>>> import numpy as np
>>> from numpy import linalg as LA
>>> np.set_printoptions(suppress=True, linewidth=160)
>>> def rnd(a):
...     return np.round(a, 1) + 0
... 
>>> rng = np.random.default_rng(6684)
>>> E = np.array([[-1, 2, 3, -3, 1],
...     [-2, -3, 0, -2, -1],
...     [0, 0, 2, 1, -1],
...     [-2, 3, 1, -2, -1],
...     [-3, -3, 2, 2, 1],
...     [-3, 2, -3, -3, -2],
...     [-1, -1, 1, 0, 1],
...     [0, 2, 2, 3, -2],
...     [1, 3, 3, -3, 1]]) * (rng.random((9, 5)) < 0.3)
>>> E
array([[ 0,  0,  3, -3,  1],
       [-2,  0,  0,  0,  0],
       [ 0,  0,  2,  1,  0],
       [ 0,  3,  0, -2,  0],
       [-3,  0,  0,  0,  0],
       [ 0,  0, -3, -3,  0],
       [ 0, -1,  0,  0,  0],
       [ 0,  0,  0,  0,  0],
       [ 0,  3,  0, -3,  0]])
>>> labels = rng.permutation(5)
>>> out = E[:, labels] * rng.choice([-1, 1], 5)
>>> out
array([[ 0,  3,  0, -1, -3],
       [ 0,  0, -2,  0,  0],
       [ 0,  2,  0,  0,  1],
       [ 3,  0,  0,  0, -2],
       [ 0,  0, -3,  0,  0],
       [ 0, -3,  0,  0, -3],
       [-1,  0,  0,  0,  0],
       [ 0,  0,  0,  0,  0],
       [ 3,  0,  0,  0, -3]])
>>> Uu, _, Vt = LA.svd(E.T @ out)
>>> labels
array([1, 2, 0, 4, 3])
>>> rnd(LA.lstsq(E, out)[0])
array([[ 0.,  0.,  1.,  0.,  0.],
       [ 1.,  0.,  0.,  0.,  0.],
       [ 0.,  1.,  0.,  0.,  0.],
       [ 0.,  0.,  0.,  0.,  1.],
       [ 0.,  0.,  0., -1.,  0.]])
>>> Uu, s, Vt = LA.svd(E)
>>> rnd(s)
array([6.5, 4.7, 3.6, 3.1, 0.2])
>>> out = Uu[:, :4] @ np.diag(s[:4]) @ Vt[:4]
>>> LA.matrix_rank(out)
np.int64(4)
>>> print(rnd(LA.norm(E - out, 2)), rnd(s[4]))
0.2 0.2
>>> rnd(out)
array([[ 0. ,  0. ,  3. , -3. ,  1. ],
       [-2. ,  0. ,  0. ,  0. ,  0. ],
       [ 0. ,  0. ,  2. ,  1. ,  0.1],
       [ 0. ,  3. ,  0. , -2. , -0.1],
       [-3. ,  0. ,  0. ,  0. ,  0. ],
       [ 0. ,  0. , -3. , -3. ,  0. ],
       [ 0. , -1. ,  0. ,  0. ,  0.1],
       [ 0. ,  0. ,  0. ,  0. ,  0. ],
       [ 0. ,  3. ,  0. , -3. ,  0.1]])
>>> def softmax(z):
...     e = np.exp(z - z.max(axis=-1, keepdims=True))
...     return e / e.sum(axis=-1, keepdims=True)
... 
>>> softmax(E[7])
array([0.2, 0.2, 0.2, 0.2, 0.2])
>>> print(softmax(E[7] + 3))
[0.2 0.2 0.2 0.2 0.2]
>>> S = E @ E.T / np.sqrt(5)
>>> softmax(S).round(6).argmax(axis=1)
array([0, 4, 2, 8, 4, 5, 6, 0, 8])
>>> print(rnd(softmax(S)[7] @ E))
[-0.6  0.6  0.2 -1.1  0.1]
>>> rnd(softmax(S))
array([[1. , 0. , 0. , 0. , 0. , 0. , 0. , 0. , 0. ],
       [0. , 0.2, 0. , 0. , 0.5, 0. , 0. , 0. , 0. ],
       [0.2, 0.1, 0.5, 0. , 0.1, 0. , 0.1, 0.1, 0. ],
       [0. , 0. , 0. , 0.3, 0. , 0. , 0. , 0. , 0.7],
       [0. , 0.2, 0. , 0. , 0.7, 0. , 0. , 0. , 0. ],
       [0. , 0. , 0. , 0. , 0. , 1. , 0. , 0. , 0. ],
       [0.1, 0.1, 0.1, 0. , 0.1, 0.1, 0.2, 0.1, 0. ],
       [0.1, 0.1, 0.1, 0.1, 0.1, 0.1, 0.1, 0.1, 0.1],
       [0. , 0. , 0. , 0.2, 0. , 0. , 0. , 0. , 0.8]])
>>> q, V = LA.qr(E[:, :4])[0], LA.qr(E[:, 4:])[0]
>>> s = LA.svd(q.T @ V, compute_uv=False)
>>> rnd(s)
array([1.])
>>> rnd(LA.norm(q @ q.T - V @ V.T, 2))
np.float64(1.0)
